$ ipython --no-banner

In [1]: import numpy as np

In [2]: np.set_printoptions(suppress=True, linewidth=200)

In [3]: def rd(a):
   ...:     return np.round(a, 4) + 0
   ...: 

In [4]: X = np.loadtxt("data.csv", delimiter=",")

In [5]: print(X)
[[0. 3. 2. 1. 1. 2. 0. 0. 3. 3. 1. 1.]
 [3. 0. 3. 2. 1. 1. 2. 0. 0. 3. 3. 1.]
 [2. 3. 0. 3. 2. 1. 1. 2. 0. 0. 3. 3.]
 [1. 2. 3. 0. 3. 2. 1. 1. 2. 0. 0. 3.]
 [1. 1. 2. 3. 0. 3. 2. 1. 1. 2. 0. 0.]
 [2. 1. 1. 2. 3. 0. 3. 2. 1. 1. 2. 0.]
 [0. 2. 1. 1. 2. 3. 0. 3. 2. 1. 1. 2.]
 [0. 0. 2. 1. 1. 2. 3. 0. 3. 2. 1. 1.]
 [3. 0. 0. 2. 1. 1. 2. 3. 0. 3. 2. 1.]
 [3. 3. 0. 0. 2. 1. 1. 2. 3. 0. 3. 2.]
 [1. 3. 3. 0. 0. 2. 1. 1. 2. 3. 0. 3.]
 [1. 1. 3. 3. 0. 0. 2. 1. 1. 2. 3. 0.]]

In [6]: # symmetric

In [7]: print(rd(np.linalg.eigvalsh(X).min()))
-7.4833

In [8]: evals, evecs = np.linalg.eigh(X)

In [9]: print((evals > 1e-8).sum(), (evals < -1e-8).sum())
5 7

In [10]: print(np.abs(evecs[:, -1]).round(6).argmax())
2

In [11]: rng = np.random.default_rng(97425)

In [12]: A2 = X + rng.integers(-2, 3, (12, 11)) @ rng.integers(-2, 3, (11, 12))

In [13]: print(A2)
[[ -7.  -7.   6.   1.   4.   6. -13.  -7.  13.   7.  -1.   3.]
 [ 14.  -2.  -1.   2.  -1.   0.   8.  -7.  -8.  -5.  19.   8.]
 [  5.  -6.   8.  16.  18.   0.  14.  -4.   8.  -5.   5.  10.]
 [  6.   8.   7.   3.  -6.  -6.  14.   0.  -3.   9.   4.  15.]
 [  3.  14.  -1.   6.  -7. -10.  14.  11.   5.   8.  -1.  -4.]
 [ 12.  16.  -2.   3.   1.   6.  -4.   0.   0.  -2.  17.   5.]
 [  2.  -1.   2. -17. -12.  -1.  -3.   9.  -5.  -6. -14.   7.]
 [  0.  -2.   4.  -3.  -7.  -2.   3.   2.  12.   3.  -3.   3.]
 [ -2.   0.  -1.  -1.   5.   7.  -2.   2.  -9.  -1.  -1.  -6.]
 [  9.   5.   8.   2.   6.  -2.  -2.   7.  14.   5.   1.  13.]
 [  0.  12.  -5.   3.  -3.  -6.  11.  -1.  -9.  13.   6.  -3.]
 [  3.   3.   4.   3.  -6. -14.  18.   0.  -8.   6.   4.   5.]]

In [14]: print(A2 - X)
[[ -7. -10.   4.   0.   3.   4. -13.  -7.  10.   4.  -2.   2.]
 [ 11.  -2.  -4.   0.  -2.  -1.   6.  -7.  -8.  -8.  16.   7.]
 [  3.  -9.   8.  13.  16.  -1.  13.  -6.   8.  -5.   2.   7.]
 [  5.   6.   4.   3.  -9.  -8.  13.  -1.  -5.   9.   4.  12.]
 [  2.  13.  -3.   3.  -7. -13.  12.  10.   4.   6.  -1.  -4.]
 [ 10.  15.  -3.   1.  -2.   6.  -7.  -2.  -1.  -3.  15.   5.]
 [  2.  -3.   1. -18. -14.  -4.  -3.   6.  -7.  -7. -15.   5.]
 [  0.  -2.   2.  -4.  -8.  -4.   0.   2.   9.   1.  -4.   2.]
 [ -5.   0.  -1.  -3.   4.   6.  -4.  -1.  -9.  -4.  -3.  -7.]
 [  6.   2.   8.   2.   4.  -3.  -3.   5.  11.   5.  -2.  11.]
 [ -1.   9.  -8.   3.  -3.  -8.  10.  -2. -11.  10.   6.  -6.]
 [  2.   2.   1.   0.  -6. -14.  16.  -1.  -9.   4.   1.   5.]]

In [15]: print(np.linalg.matrix_rank(A2 - X, tol=1e-8))
11

In [16]: print(np.abs(A2 - X).sum(axis=1))
[66. 72. 91. 79. 78. 70. 85. 38. 47. 62. 77. 61.]

In [17]: x = np.array([-1, -2, -1, -2, -3, 2, -2, 0, 2, 3, -2, 1])

In [18]: print(np.einsum("ij,j->i", X, x))
[  5. -11. -23.  -8.  -1. -23.   0.   2.  -6. -13.   8. -14.]

In [19]: print(np.linalg.norm(X @ x) <= np.linalg.norm(X, 2) * np.linalg.norm(x) + 1e-9)
True

In [20]: print((X @ x).argmax())
10

In [21]: print(np.sign((X @ x).round(6)))
[ 1. -1. -1. -1. -1. -1.  0.  1. -1. -1.  1. -1.]

In [22]: print(X @ np.ones(12))
[17. 19. 20. 18. 16. 18. 18. 16. 18. 20. 19. 17.]

In [23]: print((X * x).sum(axis=1))
[  5. -11. -23.  -8.  -1. -23.   0.   2.  -6. -13.   8. -14.]

In [24]: x = np.array([2, -2, 2, 0, -1, 1, -2, -1, -2, -1, -2, -1])

In [25]: a = np.maximum(X @ x, 0)

In [26]: print(np.maximum(X @ x, 0) - np.maximum(-X @ x, 0))
[-13.  -2. -16.  -7.  -2. -14. -13. -12.  -9. -19.  -9.  -9.]

In [27]: print(np.maximum(X @ (3 * x), 0))
[0. 0. 0. 0. 0. 0. 0. 0. 0. 0. 0. 0.]

In [28]: print(a)
[0. 0. 0. 0. 0. 0. 0. 0. 0. 0. 0. 0.]

In [29]: data = np.load("run18.npy")

In [30]: print(data)
[[ 0  0 -2 -1 -1 -1]
 [ 0  0  1  9  3  4]
 [ 2 -1  0 -1  6  4]
 [ 1 -9  1  0 -5  0]
 [ 1 -3 -6  5  0  6]
 [ 1 -4 -4  0 -6  0]]

In [31]: x = np.array([3, -1, -3, -1, 2, -1])

In [32]: y = data @ x

In [33]: print(y)
[  6 -10  16  -1  13   7]

In [34]: print(rd(np.linalg.solve(data, 3 * y)))
[ 9. -3. -9. -3.  6. -3.]

In [35]: print(rd(np.linalg.solve(data.T, data[3])))
[0. 0. 0. 1. 0. 0.]

In [36]: x = np.array([1, 2, 0, 0, 2, 1, 1, 1, 0, 2, 2, 1])

In [37]: y = X @ x

In [38]: beta, lr = np.zeros(12), 1 / np.linalg.norm(X, 2) ** 2

In [39]: for i in range(12):
    ...:     beta -= lr * X.T @ (X @ beta - y)
    ...:     if i % 2 == 0: print(i, round(np.linalg.norm(X @ beta - y), 4))
    ...: 
0 7.9637
2 6.3794
4 5.2832
6 4.5303
8 4.0116
10 3.6472

In [40]: print(rd(np.linalg.cond(X)))
43.447
